% python3 -q
>>> import numpy as np
>>> import numpy.linalg as la
>>> np.set_printoptions(precision=3, suppress=True, linewidth=200, floatmode="fixed")
>>> arr = np.load("out6.npy")
>>> arr
array([[ 6, 10,  4, 15],
       [10, 18,  2,  3],
       [ 4,  2, 16, 15],
       [15,  3, 15,  6]])
>>> # symmetric, so the eigenvalues are real
>>> cov = arr.T @ arr
>>> (arr @ arr.T).shape
(4, 4)
>>> np.allclose(cov, cov.T)
True
>>> la.svd(arr, compute_uv=False) ** 2
array([1313.020,  329.358,  152.045,   15.577])
>>> np.trace(cov), (arr ** 2).sum()
(np.int64(1810), np.int64(1810))
>>> cov
array([[377, 293, 333, 270],
       [293, 437, 153, 252],
       [333, 153, 501, 396],
       [270, 252, 396, 495]])
>>> la.eigvalsh(cov)[::-1]
array([1313.020,  329.358,  152.045,   15.577])
>>> np.diag(cov)
array([377, 437, 501, 495])
>>> mat = np.loadtxt("data.csv", delimiter=",")
>>> mat
array([[ 0.000,  0.000,  0.000],
       [11.000,  8.000,  7.000],
       [ 4.000,  0.000,  3.000],
       [ 4.000,  4.000,  4.000],
       [ 0.000,  0.000,  0.000],
       [ 4.000,  0.000,  3.000],
       [ 0.000,  0.000,  0.000],
       [ 3.000,  4.000,  0.000],
       [ 4.000,  0.000,  3.000],
       [ 0.000,  0.000,  0.000],
       [ 4.000,  0.000,  3.000],
       [ 7.000,  4.000,  3.000],
       [ 4.000,  0.000,  3.000],
       [ 4.000,  0.000,  3.000],
       [ 4.000,  0.000,  3.000],
       [ 0.000,  0.000,  0.000],
       [ 4.000,  4.000,  4.000],
       [ 3.000,  4.000,  0.000],
       [ 4.000,  4.000,  4.000]])
>>> rng = np.random.default_rng(249)
>>> labels = rng.permutation(3)
>>> B = mat[:, labels] * rng.choice([-1, 1], 3)
>>> B
array([[ 0.000,  0.000,  0.000],
       [11.000,  7.000,  8.000],
       [ 4.000,  3.000,  0.000],
       [ 4.000,  4.000,  4.000],
       [ 0.000,  0.000,  0.000],
       [ 4.000,  3.000,  0.000],
       [ 0.000,  0.000,  0.000],
       [ 3.000,  0.000,  4.000],
       [ 4.000,  3.000,  0.000],
       [ 0.000,  0.000,  0.000],
       [ 4.000,  3.000,  0.000],
       [ 7.000,  3.000,  4.000],
       [ 4.000,  3.000,  0.000],
       [ 4.000,  3.000,  0.000],
       [ 4.000,  3.000,  0.000],
       [ 0.000,  0.000,  0.000],
       [ 4.000,  4.000,  4.000],
       [ 3.000,  0.000,  4.000],
       [ 4.000,  4.000,  4.000]])
>>> left, _, Vt = la.svd(mat.T @ B)
>>> np.round(left @ Vt, 3) + 0
array([[1.000, 0.000, 0.000],
       [0.000, 0.000, 1.000],
       [0.000, 1.000, 0.000]])
>>> np.round(la.lstsq(mat, B)[0], 3) + 0
array([[1.000, 0.000, 0.000],
       [0.000, 0.000, 1.000],
       [0.000, 1.000, 0.000]])
